% python3 -q
>>> import numpy as np
>>> from numpy import linalg as LA
>>> np.set_printoptions(suppress=True, linewidth=120)
>>> def tidy(a):
...     return np.round(a, 2) + 0
... 
>>> A = np.loadtxt("test2.csv", delimiter=",")
>>> A
array([[-0.79, -2.38, -0.64,  0.8 ],
       [ 1.19, -5.39, -4.93,  0.11],
       [ 3.79, -3.25, -5.51, -0.16],
       [ 1.65, -1.68, -3.34, -0.53],
       [ 5.83, -5.38, -7.22,  1.46],
       [ 5.73,  0.9 , -2.45,  0.37],
       [-4.54,  4.24,  4.55, -1.06],
       [-0.37, -3.  ,  1.27,  2.34],
       [ 4.91, -2.89, -7.53,  0.46],
       [ 2.69,  1.6 , -2.69, -1.48],
       [-2.82, -3.76,  1.66,  1.79],
       [ 3.08,  1.48, -2.92, -0.73],
       [ 1.49, -2.93, -3.45, -0.84],
       [ 3.05, -4.02, -5.9 ,  1.44],
       [ 1.83,  0.26, -2.69, -0.49],
       [-5.1 ,  1.48,  5.01, -0.58],
       [ 4.93,  5.78, -3.55, -3.3 ],
       [ 0.34, -2.03, -5.3 ,  0.36],
       [ 0.68, -3.13, -5.63, -1.05],
       [-1.53,  0.66, -1.06, -1.18],
       [ 3.9 , -2.81, -3.54,  0.77],
       [-6.82,  9.14, 12.56, -1.26],
       [-3.88,  3.97,  4.13, -0.64],
       [-1.69,  1.69, -1.06, -0.8 ],
       [ 2.21, -0.48, -3.14, -1.43],
       [-0.09,  4.43,  5.02, -0.04],
       [-0.37, -0.24,  2.34,  0.27],
       [ 0.8 , -3.33, -3.81,  0.22],
       [-3.95, -3.02,  2.86,  1.22],
       [-1.69,  3.1 ,  6.47,  0.74],
       [ 1.94, -5.53, -3.43,  1.78],
       [-1.05,  0.37,  1.88,  0.18]])
>>> dist = LA.norm(A[:, None] - A[None], axis=-1)
>>> dist.mean(axis=1).argmax()
np.int64(21)
>>> tidy(dist[:5, :5])
array([[0.  , 5.64, 6.81, 3.94, 9.83],
       [5.64, 0.  , 3.43, 4.11, 5.35],
       [6.81, 3.43, 0.  , 3.45, 3.77],
       [3.94, 4.11, 3.45, 0.  , 7.08],
       [9.83, 5.35, 3.77, 7.08, 0.  ]])
>>> np.unravel_index(dist.round(6).argmax(), dist.shape)
(np.int64(4), np.int64(21))
>>> dist.shape
(32, 32)
>>> np.flatnonzero(dist[10] < dist.mean() / 2)
array([ 0,  7, 10, 28])
>>> LA.matrix_rank(dist ** 2)
np.int64(6)
>>> (dist + 1e9 * np.eye(32)).round(6).argmin(axis=1)
array([ 7, 30, 13, 12,  8, 11, 22,  0,  2, 11, 28,  9,  3,  2, 24,  6,  9, 18, 17, 23,  2,  6,  6, 19, 14, 29, 31, 12,
       10, 25,  1, 26])
>>> other = np.c_[A[:, :1] @ np.array([[-4]]), np.array([3, -3, -3, -1, 1, 1, 2, 0, 0, -1, -3, -1, 2, 2, -3, 2, 0, 3, -2, -2, 0, -2, 2, -2, -1, 1, -1, -2, 3, -1, -2, -1])]
>>> other
array([[  3.16,   3.  ],
       [ -4.76,  -3.  ],
       [-15.16,  -3.  ],
       [ -6.6 ,  -1.  ],
       [-23.32,   1.  ],
       [-22.92,   1.  ],
       [ 18.16,   2.  ],
       [  1.48,   0.  ],
       [-19.64,   0.  ],
       [-10.76,  -1.  ],
       [ 11.28,  -3.  ],
       [-12.32,  -1.  ],
       [ -5.96,   2.  ],
       [-12.2 ,   2.  ],
       [ -7.32,  -3.  ],
       [ 20.4 ,   2.  ],
       [-19.72,   0.  ],
       [ -1.36,   3.  ],
       [ -2.72,  -2.  ],
       [  6.12,  -2.  ],
       [-15.6 ,   0.  ],
       [ 27.28,  -2.  ],
       [ 15.52,   2.  ],
       [  6.76,  -2.  ],
       [ -8.84,  -1.  ],
       [  0.36,   1.  ],
       [  1.48,  -1.  ],
       [ -3.2 ,  -2.  ],
       [ 15.8 ,   3.  ],
       [  6.76,  -1.  ],
       [ -7.76,  -2.  ],
       [  4.2 ,  -1.  ]])
>>> LA.matrix_rank(other)
np.int64(2)
>>> data = np.loadtxt("layer8.csv", delimiter=",")
>>> print(tidy(data))
[[-0.9  -2.94  0.81 -0.35 -2.66  1.37 -0.64 -2.02 -0.15  1.12]
 [ 0.9  -3.23 -0.83 -0.24  0.04  0.27  0.79  3.24 -0.51 -1.25]
 [ 0.54  1.74 -0.25  1.63 -3.05  0.92  1.05  0.34 -2.13 -1.75]
 [-1.81  1.06 -3.1  -0.62 -0.74  2.17 -0.98  1.39  1.13  1.1 ]
 [-1.08  0.37 -0.61 -2.68 -1.55 -2.77  1.97  0.4  -0.82  1.15]
 [ 2.35 -0.64 -3.34 -0.17  0.26 -0.97 -1.08 -2.04 -1.24 -0.07]
 [-0.72  0.47  1.01 -2.31  0.12  0.   -3.27  0.61 -2.07 -1.59]
 [-0.54 -0.09 -0.56 -1.88  0.21  0.89  1.49 -1.69  1.79 -3.43]
 [-3.43 -0.98 -1.05  2.28  0.76 -1.7  -0.26 -0.52 -0.85 -1.21]
 [-0.72 -0.08 -0.07 -0.72  2.23  2.28  1.96 -0.74 -2.92  0.94]]
>>> other = np.array([[5, -3],
...     [4, 2],
...     [4, -4],
...     [2, -5],
...     [-1, -3],
...     [2, 1],
...     [4, 4],
...     [2, 0],
...     [1, 0],
...     [-4, -1]])
>>> LA.matrix_rank(data @ other)
np.int64(2)
>>> LA.matrix_rank(np.vstack([data, other.T]))
np.int64(10)
>>> tidy(np.einsum("ij,ij->i", data, data))
array([25., 25., 25., 25., 25., 25., 25., 25., 25., 25.])
